$ python3 -q
>>> import numpy as np
>>> from numpy import linalg as LA
>>> np.set_printoptions(precision=2, suppress=True, linewidth=100, sign=" ")
>>> J = np.array([[4, 2, 0, 0, 0, 0],
...     [-2, 0, 0, 0, 0, 0],
...     [-1, 0, 0, 0, 0, 0],
...     [0, 0, 4, 2, 0, 0],
...     [0, 0, -2, 0, 0, 0],
...     [0, 0, -1, 0, 0, 0],
...     [0, 0, 0, 0, 4, 2],
...     [0, 0, 0, 0, -2, 0],
...     [0, 0, 0, 0, -1, 0]])
>>> print(LA.norm(J, axis=0))
[ 4.58  2.    4.58  2.    4.58  2.  ]
>>> J[5] @ J[0]
np.int64(0)
>>> np.round(LA.norm(J, "nuc"), 2)
np.float64(17.48)
>>> u, r1 = J[8], J[7]
>>> u @ r1
np.int64(2)
>>> p = (u @ r1) / (u @ u) * u
>>> p
array([ 0.,  0.,  0.,  0., -2.,  0.])
>>> q, R = LA.qr(J)
>>> np.round(q.T @ q, 2) + 0
array([[ 1.,  0.,  0.,  0.,  0.,  0.],
       [ 0.,  1.,  0.,  0.,  0.,  0.],
       [ 0.,  0.,  1.,  0.,  0.,  0.],
       [ 0.,  0.,  0.,  1.,  0.,  0.],
       [ 0.,  0.,  0.,  0.,  1.,  0.],
       [ 0.,  0.,  0.,  0.,  0.,  1.]])
>>> R
array([[-4.58, -1.75,  0.  ,  0.  ,  0.  ,  0.  ],
       [ 0.  , -0.98,  0.  ,  0.  ,  0.  ,  0.  ],
       [ 0.  ,  0.  , -4.58, -1.75,  0.  ,  0.  ],
       [ 0.  ,  0.  ,  0.  , -0.98,  0.  ,  0.  ],
       [ 0.  ,  0.  ,  0.  ,  0.  , -4.58, -1.75],
       [ 0.  ,  0.  ,  0.  ,  0.  ,  0.  , -0.98]])
>>> print(np.trace(q @ q.T))
6.0
>>> print(q.round(2) + 0)
[[-0.87 -0.49  0.    0.    0.    0.  ]
 [ 0.44 -0.78  0.    0.    0.    0.  ]
 [ 0.22 -0.39  0.    0.    0.    0.  ]
 [ 0.    0.   -0.87 -0.49  0.    0.  ]
 [ 0.    0.    0.44 -0.78  0.    0.  ]
 [ 0.    0.    0.22 -0.39  0.    0.  ]
 [ 0.    0.    0.    0.   -0.87 -0.49]
 [ 0.    0.    0.    0.    0.44 -0.78]
 [ 0.    0.    0.    0.    0.22 -0.39]]
>>> print(np.allclose(R.T @ R, J.T @ J))
True
>>> np.round(q @ R, 2) + 0
array([[ 4.,  2.,  0.,  0.,  0.,  0.],
       [-2.,  0.,  0.,  0.,  0.,  0.],
       [-1.,  0.,  0.,  0.,  0.,  0.],
       [ 0.,  0.,  4.,  2.,  0.,  0.],
       [ 0.,  0., -2.,  0.,  0.,  0.],
       [ 0.,  0., -1.,  0.,  0.,  0.],
       [ 0.,  0.,  0.,  0.,  4.,  2.],
       [ 0.,  0.,  0.,  0., -2.,  0.],
       [ 0.,  0.,  0.,  0., -1.,  0.]])
